$ python3 -q
>>> import numpy as np
>>> np.set_printoptions(precision=2, suppress=True, linewidth=140)
>>> sigma = 5 * 0.9 ** np.arange(5)
>>> q, _ = np.linalg.qr(np.array([[1.6, 2.4, -0.3, -0.2, 1.1],
...     [-1.0, 0.5, 0.8, 0.8, -0.5],
...     [-0.2, -0.1, 0.6, -2.3, 0.2],
...     [0.0, -1.9, -0.1, -0.8, -1.4],
...     [-0.9, -0.1, 0.5, 0.4, 0.2]]))
>>> rng = np.random.default_rng(42)
>>> arr = rng.normal(size=(28, 5)) * sigma @ q
>>> arr
array([[-5.84,  5.49, -2.89,  2.09, -3.04],
       [ 3.91,  3.18,  2.88,  1.1 , -4.15],
       [-1.  , -1.01, -4.  , -5.49,  1.64],
       [ 3.62,  3.49,  2.83, -3.47, -1.09],
       [-0.89,  1.7 , -2.84,  4.99, -0.63],
       [ 3.23,  0.33, -1.98, -0.91,  0.02],
       [-8.36, -6.34,  0.25, -1.74,  4.7 ],
       [-3.95, -4.79,  2.47, -1.63,  3.15],
       [-1.76, -2.23,  0.23, -4.41,  0.55],
       [ 1.22, -0.67, -3.05, -3.43, -0.75],
       [-0.97, -2.37,  4.29, -4.47, -1.95],
       [ 3.78, -1.14, -2.74,  6.53,  1.65],
       [ 6.76,  5.39,  1.35,  2.48,  0.91],
       [-4.22,  1.47, -0.32, -3.04,  1.61],
       [ 2.28,  6.54,  5.56,  1.79,  1.39],
       [-3.92,  1.29, -1.86, -0.86,  1.01],
       [-4.98,  0.38,  2.01,  1.1 , -1.84],
       [-2.23,  0.89, -0.89, -0.55,  2.96],
       [-5.28, -0.14,  0.88, -1.32, -3.81],
       [ 1.02,  7.87,  6.53,  2.67, -1.52],
       [ 2.77,  0.65, -0.72, -4.86, -4.91],
       [-3.81,  6.07,  1.55,  0.47, -2.96],
       [-1.27, -5.27,  3.13,  0.39, -0.37],
       [ 2.19,  5.03, -1.8 , -2.96, -0.83],
       [ 5.54,  4.76, -1.48, -1.28,  1.57],
       [ 0.01, -4.86,  2.79, -5.39, -4.89],
       [-3.29,  4.33,  0.46,  6.05, -2.52],
       [ 8.96,  4.51, -4.83, -1.82,  7.51]])
>>> left, sigma, VT = np.linalg.svd(arr, full_matrices=False)
>>> np.allclose(left * sigma @ VT, arr)
True
>>> np.round(VT @ VT.T, 2) + 0
array([[1., 0., 0., 0., 0.],
       [0., 1., 0., 0., 0.],
       [0., 0., 1., 0., 0.],
       [0., 0., 0., 1., 0.],
       [0., 0., 0., 0., 1.]])
>>> left.shape, sigma.shape, VT.shape
((28, 5), (5,), (5, 5))
